>>> import numpy as np
>>> from numpy import linalg as LA
>>> np.set_printoptions(precision=1, suppress=True, linewidth=140, legacy="1.25")
>>> W2 = np.array([[3, 5, -5, 3, -4], [-5, 3, -5, -3, 3]])
>>> J = np.repeat(W2, 21 // 2, axis=0)
>>> rng = np.random.default_rng(79)
>>> J = J + 0.3 * rng.normal(size=J.shape)
>>> J
array([[ 3.2,  4.8, -4.9,  2.8, -3.6],
       [ 3. ,  4.5, -4.8,  2.8, -3.8],
       [ 3.2,  4.9, -4.8,  3. , -3.8],
       [ 3.1,  4.5, -5. ,  2.9, -4.1],
       [ 3.2,  4.8, -4.5,  2.5, -4.5],
       [ 3. ,  5.5, -4.9,  2.9, -3.9],
       [ 3.1,  5.1, -4.9,  3.3, -3.8],
       [ 3. ,  4.8, -4.8,  2.8, -3.7],
       [ 2.5,  5.3, -4.8,  2.9, -3.9],
       [ 3.1,  4.5, -4.5,  3.4, -3.6],
       [-4.9,  2.9, -5. , -2.8,  3.5],
       [-5. ,  3.5, -5.2, -2.8,  2.9],
       [-5.1,  3. , -5.2, -2.5,  2.9],
       [-5.3,  2.9, -5.3, -2.8,  2.8],
       [-5.3,  3.2, -4.7, -3.1,  3.2],
       [-5.3,  3. , -4.9, -2.2,  3. ],
       [-5.1,  3.6, -5. , -2.4,  3. ],
       [-4.9,  2.7, -5.1, -2.8,  3. ],
       [-5.3,  2.4, -4.9, -3. ,  2.9],
       [-4.8,  2.6, -4.9, -3.5,  3.2]])
>>> Xc = J - J.mean(axis=0)
>>> V = LA.svd(Xc)[2][:2]
>>> B = Xc - Xc @ V.T @ V
>>> LA.norm(B, axis=1).round(6).argmax()
9
>>> round(float(LA.norm(B) / LA.norm(Xc)), 1)
0.1
>>> O, _ = LA.qr(np.array([[0.2, 0.1, -1.4, 1.7, 0.0, -1.6, 1.0],
...     [-1.1, -1.1, -0.5, 0.0, -1.0, 0.4, -0.4],
...     [-1.8, 1.7, -0.1, 0.1, 0.3, 1.9, 2.1],
...     [0.2, -0.2, -0.4, -0.7, 0.8, -1.7, -1.6],
...     [-0.8, -1.2, -1.0, 0.5, -2.0, -0.5, -0.7],
...     [0.2, 0.3, 0.4, 0.2, 1.2, -0.5, 0.8],
...     [-0.2, -0.4, 0.0, 0.2, 0.2, -0.3, 0.5]]))
>>> A = 3 * O
>>> A.round(1) + 0
array([[-0.3,  0.2, -2.7,  0.9,  0.5,  0.6,  0. ],
       [ 1.4, -1.6,  0.3,  0.1,  1. ,  1.6, -0.9],
       [ 2.4,  1.8, -0.2, -0.2,  0.1, -0.2,  0.2],
       [-0.3, -0.2, -0.7, -2.5,  1.3, -0.5,  0.1],
       [ 1. , -1.7, -0.7,  0.1, -1. , -1.9, -0.2],
       [-0.3,  0.4,  0.5,  1.1,  1.8, -1.4, -1.5],
       [ 0.3, -0.5,  0.3,  0.8,  1.4, -0.4,  2.4]])
>>> LA.svd(A, compute_uv=False)
array([3., 3., 3., 3., 3., 3., 3.])
>>> LA.norm(A, axis=0)
array([3., 3., 3., 3., 3., 3., 3.])
>>> round(float(A[:, 1] @ A[:, 3]), 1)
-0.0
>>> z = rng.permutation(7)
>>> z
array([6, 2, 5, 4, 0, 3, 1])
>>> B = A[z][:, z]
>>> np.diag(B)
array([ 2.4, -0.2, -1.4, -1. , -0.3, -2.5, -1.6])
>>> round(np.trace(B), 1)
-4.5
>>> vec = np.array([0, 2, 0, 0, 0, -1, -1])
>>> target = A @ vec
>>> target.round(1) + 0
array([-0.2, -3.9,  3.7,  0. , -1.2,  3.7, -3.2])
>>> np.round(LA.solve(A, target + A[:, 5]), 1) + 0
array([ 0.,  2.,  0.,  0.,  0.,  0., -1.])
>>> np.round(LA.solve(A, A[:, 3]), 1) + 0
array([0., 0., 0., 1., 0., 0., 0.])
>>> m1 = np.loadtxt("arr.csv", delimiter=",")
>>> m1.round(1) + 0
array([[ 0.3,  0.2, -0.1, -0.3,  0.1,  0.1, -0.1, -0.2],
       [ 0.2,  0.9,  0.1,  0.1,  0.1, -0.1, -0.2,  0.1],
       [-0.1,  0.1,  0.9, -0.1,  0. ,  0.2,  0. ,  0.2],
       [-0.3,  0.1, -0.1,  0.6, -0.3, -0.1, -0.1,  0.2],
       [ 0.1,  0.1,  0. , -0.3,  0.3, -0.2,  0.3,  0.1],
       [ 0.1, -0.1,  0.2, -0.1, -0.2,  0.4, -0.3, -0.2],
       [-0.1, -0.2,  0. , -0.1,  0.3, -0.3,  0.3,  0.2],
       [-0.2,  0.1,  0.2,  0.2,  0.1, -0.2,  0.2,  0.3]])
>>> # projection: eigenvalues are 0 or 1
>>> U, s, Vt = LA.svd(m1)
>>> np.argmax(s[:-1] / (s[1:] + 1e-6)) + 1
4
>>> s.round(1) + 0
array([1., 1., 1., 1., 0., 0., 0., 0.])
>>> B = U[:, :4] @ np.diag(s[:4]) @ Vt[:4]
>>> LA.matrix_rank(B)
4
>>> np.round(np.abs(m1 - B).max(), 1)
0.0
>>> round(float(LA.norm(m1 - B, 2)), 1), round(float(s[4]), 1)
(0.0, 0.0)
>>> W0 = np.array([[1, -3, 9, -27],
...     [1, -2, 4, -8],
...     [1, -1, 1, -1],
...     [1, 0, 0, 0],
...     [1, 1, 1, 1],
...     [1, 2, 4, 8],
...     [1, 3, 9, 27]])
>>> W0
array([[  1,  -3,   9, -27],
       [  1,  -2,   4,  -8],
       [  1,  -1,   1,  -1],
       [  1,   0,   0,   0],
       [  1,   1,   1,   1],
       [  1,   2,   4,   8],
       [  1,   3,   9,  27]])
>>> B = np.c_[W0[:, :3] @ np.array([[6, -2, 8], [5, -5, 6], [5, 4, 3]]), np.array([2, -1, 2, 3, 1, 0, 0])]
>>> B
array([[36, 49, 17,  2],
       [16, 24,  8, -1],
       [ 6,  7,  5,  2],
       [ 6, -2,  8,  3],
       [16, -3, 17,  1],
       [36,  4, 32,  0],
       [66, 19, 53,  0]])
>>> LA.norm(LA.qr(W0)[0].T @ B, axis=0) ** 2 / ((B ** 2).sum(axis=0) + 1e-12)
array([1. , 1. , 1. , 0.5])
>>> LA.matrix_rank(np.c_[W0, B])
5
>>> np.round(LA.norm(B - W0 @ LA.lstsq(W0, B)[0], axis=0), 1) + 0
array([0., 0., 0., 3.])
>>> feats, _ = LA.qr(np.array([[0.8, -0.4, -1.3, 0.9, 1.7],
...     [-1.6, -0.3, -0.4, 0.4, -0.7],
...     [0.8, 1.5, 0.0, 0.8, -0.2],
...     [0.9, -0.6, 1.3, -0.5, -1.4],
...     [1.2, 0.3, -1.1, -1.5, 1.8]]))
>>> feats.round(1) + 0
array([[-0.3, -0.3, -0.6, -0.6,  0.1],
       [ 0.6,  0. , -0.3,  0. ,  0.7],
       [-0.3,  0.8,  0.1, -0.3,  0.3],
       [-0.4, -0.5,  0.6,  0. ,  0.5],
       [-0.5,  0. , -0.5,  0.7,  0.3]])
>>> # columns are unit length and at right angles
>>> vec = np.array([2, 2, 0, 2, 2])
>>> np.sort(np.abs(np.degrees(np.angle(LA.eigvals(feats)))))
array([  0. ,  70.3,  70.3, 145.9, 145.9])
>>> np.round(LA.inv(feats), 1) + 0
array([[-0.3,  0.6, -0.3, -0.4, -0.5],
       [-0.3,  0. ,  0.8, -0.5,  0. ],
       [-0.6, -0.3,  0.1,  0.6, -0.5],
       [-0.6,  0. , -0.3,  0. ,  0.7],
       [ 0.1,  0.7,  0.3,  0.5,  0.3]])
>>> np.round(feats.T @ (feats @ vec), 1) + 0
array([2., 2., 0., 2., 2.])
>>> proj = np.triu(np.array([[5, 5, -4, -4, -1],
...     [-4, 5, -2, -2, 4],
...     [5, -3, 2, -5, -1],
...     [2, -1, 0, 0, 2],
...     [-3, 0, -3, 4, 4]]), 1) + np.eye(5)
>>> B = proj @ feats @ LA.inv(proj)
>>> round(np.trace(B), 1), np.round(np.trace(feats), 1)
(0.0, 0.0)
>>> np.round(LA.det(B), 1)
1.0
>>> LA.matrix_rank(B)
5
>>> vec = np.array([-1, 2, -1, 2, -1])
>>> target = feats @ vec
>>> c, lr = np.zeros(5), 1 / LA.norm(feats, 2) ** 2
>>> for i in range(40):
...     c -= lr * feats.T @ (feats @ c - target)
...     if i % 10 == 0: print(i, round(LA.norm(feats @ c - target), 1))
... 
0 0.0
10 0.0
20 0.0
30 0.0
>>> c
array([-1.,  2., -1.,  2., -1.])
>>> O, V = LA.qr(feats[:, :4])[0], LA.qr(feats[:, 4:])[0]
>>> s = LA.svd(O.T @ V, compute_uv=False)
>>> (s > 0.9).sum()
0
>>> np.degrees(np.arccos(s.clip(0, 1)))
array([90.])
>>> O = feats.astype(float).copy()
>>> for j in range(5):
...     O[:, j] -= O[:, :j] @ (O[:, :j].T @ O[:, j])
...     O[:, j] /= LA.norm(O[:, j])
... 
>>> np.round(O.T @ O, 1) + 0
array([[1., 0., 0., 0., 0.],
       [0., 1., 0., 0., 0.],
       [0., 0., 1., 0., 0.],
       [0., 0., 0., 1., 0.],
       [0., 0., 0., 0., 1.]])
>>> np.round(O.T @ feats, 1) + 0
array([[1., 0., 0., 0., 0.],
       [0., 1., 0., 0., 0.],
       [0., 0., 1., 0., 0.],
       [0., 0., 0., 1., 0.],
       [0., 0., 0., 0., 1.]])
>>> M = np.load("w.npy")
>>> M
array([[2, 6, 8],
       [6, 2, 6],
       [8, 6, 2]])
>>> # symmetric
>>> w, V = LA.eigh(M)
>>> vec = np.array([2, 0, 1])
>>> V * np.maximum(w, 0) @ V.T
array([[5.5, 4.9, 5.5],
       [4.9, 4.4, 4.9],
       [5.5, 4.9, 5.5]])
>>> V * np.abs(w) @ V.T
array([[9. , 3.8, 3. ],
       [3.8, 6.8, 3.8],
       [3. , 3.8, 9. ]])
>>> np.abs(M).sum(axis=1).max(), round(float(np.abs(w).max()), 1)
(16, 15.4)
>>> vec @ M @ vec / (vec @ vec), w[0], round(w[-1], 1)
(8.4, -6.0, 15.4)
>>> F = np.loadtxt("m.csv", delimiter=",")
>>> F
array([[-0.2,  1.4, -0.4, -0.1,  1.3],
       [ 0.7, -0.2, -1.5,  1.3, -0.1],
       [-1.3,  1.5,  1.4,  1.9,  2.5],
       [-0.1, -1.4,  0.7,  0.7, -0.8],
       [-0.8, -0.4, -0.7, -0.8, -0.3],
       [-0.4,  0.9,  0.4,  0.3,  1.5],
       [-1.3,  0.6, -1.4,  0.9,  0.7]])
>>> proj = F @ LA.solve(F.T @ F, F.T)
>>> proj @ F[:, 2]
array([-0.4, -1.5,  1.4,  0.7, -0.7,  0.4, -1.4])
>>> proj.round(1) + 0
array([[ 0.4,  0. ,  0. , -0.4,  0. ,  0.2,  0. ],
       [ 0. ,  0.9, -0.1,  0.1, -0.1,  0.1,  0.1],
       [ 0. , -0.1,  0.8,  0.1, -0.2,  0.2,  0.2],
       [-0.4,  0.1,  0.1,  0.7,  0.1,  0. , -0.1],
       [ 0. , -0.1, -0.2,  0.1,  0.7,  0.3,  0.2],
       [ 0.2,  0.1,  0.2,  0. ,  0.3,  0.7, -0.2],
       [ 0. ,  0.1,  0.2, -0.1,  0.2, -0.2,  0.8]])
>>> vec = np.array([1, 2, 1, 1, 0, 1, 2, 1])
>>> np.round(np.eye(8) - m1, 1) + 0
array([[ 0.7, -0.2,  0.1,  0.3, -0.1, -0.1,  0.1,  0.2],
       [-0.2,  0.1, -0.1, -0.1, -0.1,  0.1,  0.2, -0.1],
       [ 0.1, -0.1,  0.1,  0.1,  0. , -0.2,  0. , -0.2],
       [ 0.3, -0.1,  0.1,  0.4,  0.3,  0.1,  0.1, -0.2],
       [-0.1, -0.1,  0. ,  0.3,  0.7,  0.2, -0.3, -0.1],
       [-0.1,  0.1, -0.2,  0.1,  0.2,  0.6,  0.3,  0.2],
       [ 0.1,  0.2,  0. ,  0.1, -0.3,  0.3,  0.7, -0.2],
       [ 0.2, -0.1, -0.2, -0.2, -0.1,  0.2, -0.2,  0.7]])
>>> np.round(m1 @ m1 @ vec, 1) + 0
array([ 0. ,  1.8,  1.2,  0.3,  0.4, -0.4,  0.1,  0.8])
>>> np.round(m1 @ vec, 1) + 0
array([ 0. ,  1.8,  1.2,  0.3,  0.4, -0.4,  0.1,  0.8])
>>> LA.eigvalsh(2 * m1 - np.eye(8))
array([-1., -1., -1., -1.,  1.,  1.,  1.,  1.])
>>> np.round(np.trace(m1), 1)
4.0
>>> T = np.stack([F, -1 * F, F[::-1]])
>>> np.einsum("bij,cij->bc", T, T)
array([[ 38.5, -38.5,   1.3],
       [-38.5,  38.5,  -1.3],
       [  1.3,  -1.3,  38.5]])
>>> (T @ F.T).shape
(3, 7, 7)
>>> T.shape
(3, 7, 5)
>>> z = rng.permutation(5)
>>> B = F[:, z] * rng.choice([-1, 1], 5)
>>> B
array([[ 1.4, -0.4, -0.2, -0.1, -1.3],
       [-0.2, -1.5,  0.7,  1.3,  0.1],
       [ 1.5,  1.4, -1.3,  1.9, -2.5],
       [-1.4,  0.7, -0.1,  0.7,  0.8],
       [-0.4, -0.7, -0.8, -0.8,  0.3],
       [ 0.9,  0.4, -0.4,  0.3, -1.5],
       [ 0.6, -1.4, -1.3,  0.9, -0.7]])
>>> U, _, Vt = LA.svd(F.T @ B)
>>> z
array([1, 2, 0, 3, 4])
>>> O, V = LA.qr(F[:, :3])[0], LA.qr(F[:, 3:])[0]
>>> s = LA.svd(O.T @ V, compute_uv=False)
>>> s
array([1. , 0.2])
>>> (s > 0.9).sum()
1
>>> np.degrees(np.arccos(s.clip(0, 1)))
array([10.5, 79. ])
>>> K = np.cumsum(np.array([[1, 7, 8, 5, 5, 4, 4],
...     [0, 3, 9, 3, 9, 1, 6],
...     [5, 6, 6, 9, 0, 0, 0],
...     [4, 9, 7, 1, 7, 7, 5],
...     [3, 5, 7, 3, 8, 3, 4],
...     [2, 0, 3, 1, 8, 5, 4],
...     [6, 7, 1, 5, 2, 2, 4],
...     [3, 5, 1, 6, 1, 6, 6],
...     [0, 8, 3, 7, 6, 6, 0],
...     [0, 7, 4, 7, 7, 1, 7],
...     [5, 4, 4, 7, 7, 2, 5],
...     [1, 0, 5, 2, 9, 4, 1],
...     [3, 7, 6, 9, 6, 5, 8],
...     [0, 4, 6, 1, 7, 2, 2],
...     [6, 9, 6, 8, 4, 3, 5],
...     [0, 2, 0, 5, 2, 9, 6],
...     [2, 5, 7, 7, 6, 5, 0],
...     [8, 7, 0, 7, 4, 8, 0],
...     [2, 7, 5, 4, 6, 5, 7],
...     [2, 1, 6, 6, 8, 8, 4],
...     [6, 2, 9, 0, 1, 7, 0],
...     [2, 3, 3, 9, 1, 4, 6],
...     [9, 0, 0, 2, 5, 2, 9],
...     [5, 0, 3, 8, 7, 0, 9]]), axis=0)
>>> K
array([[  1,   7,   8,   5,   5,   4,   4],
       [  1,  10,  17,   8,  14,   5,  10],
       [  6,  16,  23,  17,  14,   5,  10],
       [ 10,  25,  30,  18,  21,  12,  15],
       [ 13,  30,  37,  21,  29,  15,  19],
       [ 15,  30,  40,  22,  37,  20,  23],
       [ 21,  37,  41,  27,  39,  22,  27],
       [ 24,  42,  42,  33,  40,  28,  33],
       [ 24,  50,  45,  40,  46,  34,  33],
       [ 24,  57,  49,  47,  53,  35,  40],
       [ 29,  61,  53,  54,  60,  37,  45],
       [ 30,  61,  58,  56,  69,  41,  46],
       [ 33,  68,  64,  65,  75,  46,  54],
       [ 33,  72,  70,  66,  82,  48,  56],
       [ 39,  81,  76,  74,  86,  51,  61],
       [ 39,  83,  76,  79,  88,  60,  67],
       [ 41,  88,  83,  86,  94,  65,  67],
       [ 49,  95,  83,  93,  98,  73,  67],
       [ 51, 102,  88,  97, 104,  78,  74],
       [ 53, 103,  94, 103, 112,  86,  78],
       [ 59, 105, 103, 103, 113,  93,  78],
       [ 61, 108, 106, 112, 114,  97,  84],
       [ 70, 108, 106, 114, 119,  99,  93],
       [ 75, 108, 109, 122, 126,  99, 102]])
>>> Xc = K - K.mean(axis=0)
>>> V = LA.svd(Xc)[2][:1]
>>> B = Xc - Xc @ V.T @ V
>>> np.cov(Xc @ V.T, rowvar=False)
array(7042.4)
>>> np.diag(V.T @ V)
array([0.1, 0.2, 0.1, 0.2, 0.2, 0.1, 0.1])
>>> (Xc @ V.T).std(axis=0)
array([82.2])
